% python3 -q
>>> import numpy as np
>>> np.set_printoptions(precision=2, suppress=True, linewidth=140, floatmode="fixed")
>>> rng = np.random.default_rng(911)
>>> idx = rng.integers(0, 2, 4)
>>> mat = np.array([[3, 0, 1, 1], [-1, -3, -2, 0], [-3, 1, -3, -2], [2, -3, -2, 3]]) * (idx[:, None] == idx)
>>> mat
array([[ 3,  0,  0,  0],
       [ 0, -3, -2,  0],
       [ 0,  1, -3, -2],
       [ 0, -3, -2,  3]])
>>> vec = np.array([2, 2, 0, 3])
>>> y = mat @ vec
>>> y
array([ 6, -6, -4,  3])
>>> np.linalg.solve(mat, y + mat[:, 0])
array([ 3.00,  2.00, -0.00,  3.00])
>>> np.round(np.linalg.solve(mat, mat[:, 1]), 2) + 0
array([0.00, 1.00, 0.00, 0.00])
>>> np.linalg.solve(mat, 2 * y)
array([ 4.00,  4.00, -0.00,  6.00])
>>> idx = rng.permutation(4)
>>> idx
array([2, 0, 3, 1])
>>> other = mat[idx][:, idx]
>>> round(float(np.linalg.det(other)), 2), np.round(np.linalg.det(mat[idx]), 2)
(99.0, np.float64(-99.0))
>>> np.allclose(other, mat)
False
>>> np.diag(other)
array([-3,  3,  3, -3])
>>> np.sort(np.linalg.eigvals(mat).real)
array([-3.32, -3.00,  3.00,  3.32])
>>> mat @ mat
array([[ 9,  0,  0,  0],
       [ 0,  7, 12,  4],
       [ 0,  0, 11,  0],
       [ 0, -2,  6, 13]])
>>> proj = np.triu(np.array([[-1, 2, 1, 0], [0, 0, -2, 0], [0, -1, 0, -2], [1, 1, -1, -1]]), 1) + np.eye(4)
>>> other = proj @ mat @ np.linalg.inv(proj)
>>> other
array([[  3.00, -11.00, -32.00, -66.00],
       [  0.00,  -5.00,  -6.00,  -8.00],
       [  0.00,   7.00,  15.00,  22.00],
       [  0.00,  -3.00,  -8.00, -13.00]])
>>> round(np.linalg.det(other), 2)
np.float64(99.0)
>>> np.round(np.poly(other), 2) + 0
array([  1.00,   0.00, -20.00,   0.00,  99.00])
>>> q = mat.astype(float).copy()
>>> for j in range(4):
...     q[:, j] -= q[:, :j] @ (q[:, :j].T @ q[:, j])
...     q[:, j] /= np.linalg.norm(q[:, j])
... 
>>> q.round(2) + 0
array([[ 1.00,  0.00,  0.00,  0.00],
       [ 0.00, -0.69, -0.16, -0.71],
       [ 0.00,  0.23, -0.97,  0.00],
       [ 0.00, -0.69, -0.16,  0.71]])
>>> X = np.load("case12.npy")
>>> X
array([[ 0.93, -0.34, -0.07, -0.07, -0.07],
       [-0.34, -0.72, -0.34, -0.34, -0.34],
       [-0.07, -0.34,  0.93, -0.07, -0.07],
       [-0.07, -0.34, -0.07,  0.93, -0.07],
       [-0.07, -0.34, -0.07, -0.07,  0.93]])
>>> # symmetric, so the eigenvalues are real
>>> r0 = np.array([-1, 2])
>>> np.array([np.convolve(row, r0, "same") for row in X])
array([[-0.93,  2.21, -0.62, -0.07, -0.07],
       [ 0.34,  0.03, -1.10, -0.34, -0.34],
       [ 0.07,  0.21, -1.62,  1.93, -0.07],
       [ 0.07,  0.21, -0.62, -1.07,  1.93],
       [ 0.07,  0.21, -0.62, -0.07, -1.07]])
>>> A = np.array([[1.0, 1.0, -3.0, 3.0, 1.0, 0.0, 0.0],
...     [5.0, 1.0, 4.0, -5.0, -2.0, 0.0, 0.0],
...     [0.0, -2.0, 0.0, -2.0, 2.0, 0.0, 0.0],
...     [1.0, -4.0, 0.0, -3.0, -4.0, 0.0, 0.0],
...     [0.0, 1.0, -1.0, -3.0, -5.0, 0.0, 0.0],
...     [0.0, 0.0, 0.0, 0.0, 0.0, 1.0, 0.0],
...     [0.0, 0.0, 0.0, 0.0, 0.0, 1.0, 2.0]])
>>> np.sort(np.linalg.eigvals(A).real)
array([-8.87, -2.15, -2.15,  1.00,  2.00,  3.59,  3.59])
>>> np.flatnonzero(np.linalg.matrix_power((A != 0) + (A.T != 0) + np.eye(7), 7)[2])
array([0, 1, 2, 3, 4])
>>> evals, vecs = np.linalg.eig(mat)
>>> round(float(np.prod(evals)), 2)
99.0
>>> np.round(mat @ vecs[:, 0] - evals[0] * vecs[:, 0], 2) + 0
array([0.00, 0.00, 0.00, 0.00])
>>> other = A / np.sqrt((A ** 2).mean(axis=1, keepdims=True))
>>> np.linalg.matrix_rank(other) == np.linalg.matrix_rank(A)
np.True_
>>> other = A / np.linalg.norm(A, axis=1, keepdims=True)
>>> G = other @ other.T
>>> round(np.degrees(np.arccos(np.clip(G[0, 1], -1, 1))), 2)
np.float64(126.56)
>>> (np.abs(G) > 0.9).astype(int)
array([[1, 0, 0, 0, 0, 0, 0],
       [0, 1, 0, 0, 0, 0, 0],
       [0, 0, 1, 0, 0, 0, 0],
       [0, 0, 0, 1, 0, 0, 0],
       [0, 0, 0, 0, 1, 0, 0],
       [0, 0, 0, 0, 0, 1, 0],
       [0, 0, 0, 0, 0, 0, 1]])
>>> feats = np.load("x.npy")
>>> feats
array([[0, 1, 0],
       [1, 0, 0],
       [0, 0, 1]])
>>> idx = rng.permutation(3)
>>> idx
array([0, 2, 1])
>>> other = feats[idx][:, idx]
>>> other
array([[0, 0, 1],
       [0, 1, 0],
       [1, 0, 0]])
>>> np.diag(other)
array([0, 1, 0])
>>> np.sort(np.abs(np.linalg.eigvals(other)))
array([1.00, 1.00, 1.00])
>>> np.trace(other)
np.int64(1)
>>> arr = np.loadtxt("data.csv", delimiter=",")
>>> arr
array([[0.33, 0.33, 0.33],
       [0.50, 0.25, 0.25],
       [0.43, 0.14, 0.43]])
>>> idx = rng.permutation(3)
>>> idx
array([1, 2, 0])
>>> other = arr[idx][:, idx]
>>> np.sort(np.abs(np.linalg.eigvals(other)))
array([0.15, 0.16, 1.00])
